>>> import numpy as np
>>> np.set_printoptions(precision=1, suppress=True, linewidth=140)
>>> rd = lambda a: np.round(a, 1) + 0
>>> K = np.load("case4.npy")
>>> rd(K)
array([[ 1. ,  0. ,  0. ,  0. ,  0. ],
       [ 0. ,  1. ,  0. ,  0. ,  0. ],
       [ 0. ,  0. ,  1. ,  0. ,  0. ],
       [ 0. ,  0. ,  0. ,  0.5,  0.9],
       [ 0. ,  0. ,  0. , -0.9,  0.5]])
>>> vec = np.array([0, 0, 0, 1, 0])
>>> rd(np.linalg.det(K))
np.float64(1.0)
>>> [p for p in range(1, 25) if np.allclose(np.linalg.matrix_power(K, p), np.eye(5))]
[6, 12, 18, 24]
>>> rd(np.linalg.inv(K))
array([[ 1. ,  0. ,  0. ,  0. ,  0. ],
       [ 0. ,  1. ,  0. ,  0. ,  0. ],
       [ 0. ,  0. ,  1. ,  0. ,  0. ],
       [ 0. ,  0. ,  0. ,  0.5, -0.9],
       [ 0. ,  0. ,  0. ,  0.9,  0.5]])
>>> 5 - np.linalg.matrix_rank(K - np.eye(5), tol=1e-8)
np.int64(3)
>>> E = np.load("block13.npy")
>>> E
array([[ 1,  1,  0,  1,  2,  2],
       [ 2,  2,  0,  3,  2,  4],
       [ 4,  4,  0,  4,  3,  4],
       [ 5,  4,  0,  6,  3,  6],
       [ 7,  4,  0,  6,  3,  7],
       [ 9,  4,  2,  6,  3,  9],
       [10,  4,  3,  6,  5, 11],
       [11,  4,  5,  6,  6, 13],
       [13,  6,  5,  6,  6, 13],
       [13,  8,  6,  7,  8, 13],
       [15,  8,  7,  9, 10, 13],
       [17,  9,  9,  9, 12, 13],
       [19, 10,  9,  9, 14, 13],
       [20, 11, 10, 10, 15, 13],
       [22, 13, 10, 12, 17, 13],
       [23, 13, 12, 13, 19, 14],
       [23, 15, 14, 13, 20, 14],
       [25, 17, 16, 15, 21, 14],
       [26, 19, 18, 16, 23, 16],
       [28, 21, 18, 17, 23, 16],
       [29, 21, 20, 19, 24, 18],
       [31, 21, 20, 20, 26, 18],
       [31, 21, 20, 22, 28, 19]])
>>> labels = E[:, 5] > np.median(E[:, 5])
>>> u = E[labels].mean(axis=0) - E[~labels].mean(axis=0)
>>> ((E - E.mean(axis=0)) @ u > 0).astype(int)
array([0, 0, 0, 0, 0, 0, 0, 0, 0, 0, 0, 0, 1, 1, 1, 1, 1, 1, 1, 1, 1, 1, 1])
>>> labels.astype(int)
array([0, 0, 0, 0, 0, 0, 0, 0, 0, 0, 0, 0, 0, 0, 0, 1, 1, 1, 1, 1, 1, 1, 1])
>>> rd((((E - E.mean(axis=0)) @ u > 0) == labels).mean())
np.float64(0.9)
>>> np.argsort(-np.abs(u).round(6), kind="stable")
array([0, 4, 2, 1, 3, 5])
>>> F = np.loadtxt("run12.csv", delimiter=",")
>>> F
array([[ 5.,  2., -2., -3., -6., -2.,  1.,  0.,  2.],
       [ 2.,  4.,  4., -2., -4.,  0.,  2., -4.,  0.],
       [-2.,  4., 12.,  4., -4.,  4.,  0., -8., -4.],
       [-3., -2.,  4.,  6.,  0.,  3., -3., -1., -3.],
       [-6., -4., -4.,  0., 12.,  0.,  0.,  4.,  0.],
       [-2.,  0.,  4.,  3.,  0.,  2., -1., -2., -2.],
       [ 1.,  2.,  0., -3.,  0., -1.,  2., -1.,  1.],
       [ 0., -4., -8., -1.,  4., -2., -1.,  6.,  2.],
       [ 2.,  0., -4., -3.,  0., -2.,  1.,  2.,  2.]])
>>> np.linalg.matrix_rank(F, rtol=0.1)
np.int64(3)
>>> np.argsort(-np.linalg.norm(F, axis=0).round(6), kind="stable")[:3]
array([2, 4, 7])
>>> rank = np.linalg.matrix_rank(F)
>>> rank
np.int64(3)
>>> ns = np.linalg.svd(F)[2][rank:].T
>>> np.linalg.matrix_rank(F.T @ F), np.linalg.matrix_rank(F @ F.T)
(np.int64(3), np.int64(3))
>>> ev, evecs = np.linalg.eigh(F)
>>> (ev > 1e-8).sum(), (ev < -1e-8).sum()
(np.int64(3), np.int64(0))
>>> rd(evecs @ np.diag(ev) @ evecs.T)
array([[ 5.,  2., -2., -3., -6., -2.,  1.,  0.,  2.],
       [ 2.,  4.,  4., -2., -4.,  0.,  2., -4.,  0.],
       [-2.,  4., 12.,  4., -4.,  4.,  0., -8., -4.],
       [-3., -2.,  4.,  6.,  0.,  3., -3., -1., -3.],
       [-6., -4., -4.,  0., 12.,  0.,  0.,  4.,  0.],
       [-2.,  0.,  4.,  3.,  0.,  2., -1., -2., -2.],
       [ 1.,  2.,  0., -3.,  0., -1.,  2., -1.,  1.],
       [ 0., -4., -8., -1.,  4., -2., -1.,  6.,  2.],
       [ 2.,  0., -4., -3.,  0., -2.,  1.,  2.,  2.]])
>>> ev.sum(), np.trace(F)
(np.float64(51.0), np.float64(51.0))
>>> rd(np.linalg.eigvalsh(F @ F))
array([  0. ,   0. ,   0. ,   0. ,   0. ,   0. ,  60.2, 319.7, 643.1])
